$ python3 -q
>>> import numpy as np
>>> np.set_printoptions(suppress=True, linewidth=160)
>>> F = np.loadtxt("w.csv", delimiter=",")
>>> print(F)
[[ 0.031  0.673  0.624 -0.677  0.096 -0.178]
 [-0.061  0.807  0.462 -0.214  0.19  -0.308]
 [ 0.397 -2.738 -1.282  0.15  -0.818  1.124]
 [-1.438 -4.877 -6.991  4.514 -1.909 -0.069]
 [ 0.104 -0.333 -0.035  0.328  0.076  0.235]
 [-0.624 -0.89  -2.157  1.448 -0.543 -0.491]
 [-0.855 -1.686 -3.22   2.068 -0.837 -0.418]
 [ 0.278 -0.448  0.154 -0.198 -0.096  0.32 ]
 [ 1.267  2.716  5.053 -3.588  1.215  0.573]
 [-0.206  0.216 -0.322 -0.078 -0.175 -0.356]
 [-0.274 -1.378 -1.571  1.07  -0.391  0.217]
 [-0.35  -1.227 -1.757  1.097 -0.503 -0.009]
 [-1.552 -3.07  -5.899  4.108 -1.418 -0.764]
 [ 1.829  2.874  6.335 -4.534  1.409  1.042]
 [ 0.244  1.593  1.758 -1.053  0.536 -0.239]
 [-0.617 -0.552 -1.914  1.438 -0.41  -0.562]
 [-2.077 -2.707 -6.639  4.919 -1.343 -1.267]
 [-0.306 -0.685 -1.227  0.902 -0.282 -0.121]]
>>> U, sv, Vt = np.linalg.svd(F, full_matrices=False)
>>> print(np.abs(U[:, 0]).round(6).argmax())
3
>>> print(sv.round(3))
[20.73   3.705  0.728  0.174  0.036  0.007]
>>> print(round(np.sqrt((sv ** 2).sum()), 3), round(float(np.linalg.norm(F)), 3))
21.072 21.072
>>> print(np.allclose(U * sv @ Vt, F))
True
>>> print(np.round(np.abs(Vt[0]), 3))
[0.184 0.398 0.723 0.499 0.175 0.075]
>>> print(U.shape, sv.shape, Vt.shape)
(18, 6) (6,) (6, 6)
>>> A = np.loadtxt("layer7.csv", delimiter=",")
>>> print(A)
[[-8. -5.  0.  0.]
 [-2.  8.  0.  0.]
 [ 0.  0. -8. -5.]
 [ 0.  0. -2.  8.]]
>>> # splits into 2 blocks
>>> rng = np.random.default_rng(90)
>>> labels = rng.permutation(4)
>>> print(labels)
[1 2 3 0]
>>> out = A[labels][:, labels]
>>> print(out)
[[ 8.  0.  0. -2.]
 [ 0. -8. -5.  0.]
 [ 0. -2.  8.  0.]
 [-5.  0.  0. -8.]]
>>> print(np.round(np.linalg.det(out), 3), np.round(np.linalg.det(A[labels]), 3))
5476.0 -5476.0
>>> print(np.round(np.sort(np.abs(np.linalg.eigvals(out))), 3))
[8.602 8.602 8.602 8.602]
>>> M = np.load("case6.npy")
>>> print(M)
[[ 0  0  0]
 [ 0 -1  0]
 [ 0  0 -1]]
>>> print((M != 0).astype(int))
[[0 0 0]
 [0 1 0]
 [0 0 1]]
>>> print(round(float(np.linalg.det(M)), 3))
0.0
>>> print((np.linalg.matrix_power((M != 0) + (M.T != 0) + np.eye(3), 3) > 0).astype(int))
[[1 0 0]
 [0 1 0]
 [0 0 1]]
>>> print(M @ M)
[[0 0 0]
 [0 1 0]
 [0 0 1]]
>>> gram = np.cov(F, rowvar=False)
>>> print(np.round(F.std(axis=0), 3))
[0.91  1.942 3.378 2.365 0.82  0.579]
>>> print(np.round(np.polyfit(F[:, 3], F[:, 5], 1), 3))
[-0.171  0.041]
>>> print(np.round(np.linalg.pinv(M), 3))
[[ 0.  0.  0.]
 [ 0. -1.  0.]
 [ 0.  0. -1.]]
>>> print(M[:, 2] @ M[:, 1])
0
>>> print(np.round(np.linalg.svd(M, compute_uv=False), 3))
[1. 1. 0.]
>>> print(np.prod(np.diag(M)), round(np.linalg.det(M), 3))
0 0.0
>>> print(np.round(np.sort(np.linalg.eigvals(M)), 3))
[-1. -1.  0.]
>>> print(np.linalg.matrix_power(M - np.diag(np.diag(M)), 3))
[[0 0 0]
 [0 0 0]
 [0 0 0]]
>>> print(M @ M)
[[0 0 0]
 [0 1 0]
 [0 0 1]]
>>> data = 3 * np.eye(5) + np.ones((5, 5))
>>> print(data)
[[4. 1. 1. 1. 1.]
 [1. 4. 1. 1. 1.]
 [1. 1. 4. 1. 1.]
 [1. 1. 1. 4. 1.]
 [1. 1. 1. 1. 4.]]
>>> # symmetric, so the eigenvalues are real
>>> out = data[0, 0] * data[1:] - np.outer(data[1:, 0], data[0])
>>> print(out)
[[ 0. 15.  3.  3.  3.]
 [ 0.  3. 15.  3.  3.]
 [ 0.  3.  3. 15.  3.]
 [ 0.  3.  3.  3. 15.]]
>>> print(np.flatnonzero(~out.round(6).any(axis=1)))
[]
>>> vec = np.array([1, 0, 1, 2, 2])
>>> a = np.maximum(out @ vec, 0)
>>> print(a)
[15. 27. 39. 39.]
>>> print(out.T @ a)
[  0. 540. 684. 828. 828.]
>>> print(np.maximum(out @ vec, 0) - np.maximum(-out @ vec, 0))
[15. 27. 39. 39.]
>>> print(np.maximum(out @ (3 * vec), 0))
[ 45.  81. 117. 117.]
>>> print(np.flatnonzero(a > 1e-9))
[0 1 2 3]
>>> labels = rng.permutation(5)
>>> print(labels)
[1 2 3 4 0]
>>> out = data[labels][:, labels]
>>> print(np.allclose(out, data))
True
>>> print(np.diag(out))
[4. 4. 4. 4. 4.]
>>> print(np.round(np.sort(np.abs(np.linalg.eigvals(out))), 3))
[3. 3. 3. 3. 8.]
>>> vals, evecs = np.linalg.eigh(data)
>>> vec = np.array([1, 3, -9, 5, -3])
>>> print(np.abs(data).sum(axis=1).max(), np.abs(vals).max())
8.0 8.0
>>> print(vec @ data @ vec)
384.0
>>> print(vec @ data @ vec / (vec @ vec), vals[0], vals[-1])
3.072 3.0 8.0
>>> print(np.round(np.linalg.eigvalsh(data[1:, 1:]), 3))
[3. 3. 3. 7.]
>>> K = np.load("data.npy")
>>> print(K)
[[  8   2   6  -8  10   8]
 [  2   5   3  -2   4  -1]
 [  6   3   5  -6   8   5]
 [ -8  -2  -6   8 -10  -8]
 [ 10   4   8 -10  13   9]
 [  8  -1   5  -8   9  10]]
>>> # null space of dimension 4
>>> rk = np.linalg.matrix_rank(K)
>>> print(rk)
2
>>> null = np.linalg.svd(K)[2][rk:].T
>>> print([int(np.linalg.matrix_rank(np.delete(K, i, axis=0))) for i in range(6)])
[2, 2, 2, 2, 2, 2]
>>> print(np.round(K @ null, 3) + 0)
[[0. 0. 0. 0.]
 [0. 0. 0. 0.]
 [0. 0. 0. 0.]
 [0. 0. 0. 0.]
 [0. 0. 0. 0.]
 [0. 0. 0. 0.]]
>>> out = np.array([[-3, 2, 3, 2], [-3, 0, 2, 2], [3, -3, 3, -2], [2, 1, -3, -2]])
>>> m1 = out + out.T
>>> print(m1)
[[-6 -1  6  4]
 [-1  0 -1  3]
 [ 6 -1  6 -5]
 [ 4  3 -5 -4]]
>>> # symmetric
>>> print(np.einsum("ij,ji->", m1, m1))
264
>>> print(np.kron(np.eye(2, dtype=int), m1))
[[-6 -1  6  4  0  0  0  0]
 [-1  0 -1  3  0  0  0  0]
 [ 6 -1  6 -5  0  0  0  0]
 [ 4  3 -5 -4  0  0  0  0]
 [ 0  0  0  0 -6 -1  6  4]
 [ 0  0  0  0 -1  0 -1  3]
 [ 0  0  0  0  6 -1  6 -5]
 [ 0  0  0  0  4  3 -5 -4]]
>>> print(round(float(np.linalg.det(m1[::-1])), 3))
321.0
>>> O = m1.astype(float).copy()
>>> for j in range(4):
...     O[:, j] -= O[:, :j] @ (O[:, :j].T @ O[:, j])
...     O[:, j] /= np.linalg.norm(O[:, j])
... 
>>> print(np.round(O.T @ m1, 3) + 0)
[[ 9.434  1.272 -2.014 -7.738]
 [ 0.     3.063 -7.978 -0.378]
 [ 0.     0.     5.503 -1.381]
 [ 0.     0.     0.     2.019]]
>>> O, Rm = np.linalg.qr(m1)
>>> print(np.round(O @ Rm, 3) + 0)
[[-6. -1.  6.  4.]
 [-1.  0. -1.  3.]
 [ 6. -1.  6. -5.]
 [ 4.  3. -5. -4.]]
>>> print(np.trace(O @ O.T))
4.0
>>> print(Rm.round(3))
[[ 9.434  1.272 -2.014 -7.738]
 [ 0.    -3.063  7.978  0.378]
 [ 0.     0.    -5.503  1.381]
 [ 0.     0.     0.    -2.019]]
>>> print(round(float(abs(Rm[0, 0])), 3), np.round(np.linalg.norm(m1[:, 0]), 3))
9.434 9.434
>>> print(O.shape, Rm.shape)
(4, 4) (4, 4)
>>> print(np.round(np.abs(np.diag(Rm)), 3))
[9.434 3.063 5.503 2.019]
>>> vec = np.array([0, 3, -5, 3])
>>> print(np.round(Rm @ vec, 3))
[ -9.328 -47.948  31.659  -6.056]
>>> print(np.linalg.norm(Rm @ vec) <= np.linalg.norm(Rm, 2) * np.linalg.norm(vec) + 1e-9)
True
>>> print(np.round(Rm * vec, 3))
[[  0.      3.816  10.07  -23.214]
 [  0.     -9.189 -39.892   1.133]
 [  0.      0.     27.517   4.142]
 [  0.      0.     -0.     -6.056]]
>>> print(np.round(np.einsum("ij,j->i", Rm, vec), 3))
[ -9.328 -47.948  31.659  -6.056]
>>> vals, evecs = np.linalg.eig(m1)
>>> print(np.round(m1 @ evecs[:, 0] - vals[0] * evecs[:, 0], 3) + 0)
[0. 0. 0. 0.]
>>> print(np.round(np.sort(np.linalg.eigvals(m1.T)), 3))
[-12.771  -2.161   1.195   9.737]
>>> J = np.load("block1.npy")
>>> print(J)
[[2 1 3 2]
 [3 1 3 5]
 [1 1 2 3]
 [0 0 0 0]
 [2 1 3 2]
 [1 1 2 3]
 [1 1 2 3]
 [1 1 2 3]
 [1 0 0 3]
 [2 1 5 5]
 [0 0 0 0]
 [0 0 0 0]
 [0 0 0 0]
 [0 0 0 0]
 [0 0 0 0]
 [0 0 0 0]
 [1 1 2 3]
 [0 0 0 0]]
>>> # rows 0 and 4 are equal
>>> T = np.stack([J, 4 * J, J[::-1]])
>>> print(np.linalg.matrix_rank(T.reshape(3, -1)))
2
>>> print(np.einsum("bij,cij->bc", T, T))
[[ 220  880   84]
 [ 880 3520  336]
 [  84  336  220]]
>>> print(np.round(np.linalg.norm(T, axis=(1, 2)), 3))
[14.832 59.33  14.832]
>>> d = np.linalg.norm(J[:, None] - J[None], axis=-1)
>>> print(d[:5, :5].round(3))
[[0.    3.162 1.732 4.243 0.   ]
 [3.162 0.    3.    6.633 3.162]
 [1.732 3.    0.    3.873 1.732]
 [4.243 6.633 3.873 0.    4.243]
 [0.    3.162 1.732 4.243 0.   ]]
>>> print((d + 1e9 * np.eye(18)).round(6).argmin(axis=1))
[ 4  9  5 10  0  2  2  2  2  1  3  3  3  3  3  3  2  3]
>>> print(d[0].round(3))
[0.    3.162 1.732 4.243 0.    1.732 1.732 1.732 3.464 3.606 4.243 4.243 4.243 4.243 4.243 4.243 1.732 4.243]
>>> print(d.shape)
(18, 18)
>>> print(np.round(np.linalg.norm(J, axis=1), 3))
[4.243 6.633 3.873 0.    4.243 3.873 3.873 3.873 3.162 7.416 0.    0.    0.    0.    0.    0.    3.873 0.   ]
>>> out = np.c_[J[:, :3] @ np.array([[0, 3, -2], [2, -1, 1], [2, -3, 1]]), np.array([2, 2, 1, 1, 1, 1, -2, 2, -1, -1, 0, -1, 0, 0, -2, -2, -2, 0])]
>>> print(out)
[[  8  -4   0   2]
 [  8  -1  -2   2]
 [  6  -4   1   1]
 [  0   0   0   1]
 [  8  -4   0   1]
 [  6  -4   1   1]
 [  6  -4   1  -2]
 [  6  -4   1   2]
 [  0   3  -2  -1]
 [ 12 -10   2  -1]
 [  0   0   0   0]
 [  0   0   0  -1]
 [  0   0   0   0]
 [  0   0   0   0]
 [  0   0   0  -2]
 [  0   0   0  -2]
 [  6  -4   1  -2]
 [  0   0   0   0]]
>>> print(np.linalg.matrix_rank(out))
4
>>> print(np.round(np.linalg.norm(out - J @ np.linalg.lstsq(J, out)[0], axis=0), 3) + 0)
[0.   0.   0.   5.04]
>>> print(np.round(np.linalg.norm(np.linalg.qr(J)[0].T @ out, axis=0) ** 2 / ((out ** 2).sum(axis=0) + 1e-12), 3))
[1.    1.    1.    0.274]
>>> vec = np.array([5, 1, 5, 0])
>>> a = np.maximum(J @ vec, 0)
>>> print(a)
[26 31 16  0 26 16 16 16  5 36  0  0  0  0  0  0 16  0]
>>> print(J.T @ a)
[354 199 589 694]
>>> print(np.flatnonzero(a > 1e-9))
[ 0  1  2  4  5  6  7  8  9 16]
>>> r0 = np.array([3, 2])
>>> print(np.convolve(A[3], r0))
[ 0.  0. -6. 20. 16.]
>>> print(np.polyval(r0, A[3]))
[ 2.  2. -4. 26.]
>>> print(np.array([np.convolve(row, r0, "same") for row in A]))
[[-24. -31. -10.   0.]
 [ -6.  20.  16.   0.]
 [  0.   0. -24. -31.]
 [  0.   0.  -6.  20.]]
>>> print(np.cross(A[3, :3], A[0, :3]))
[-10.  16.   0.]
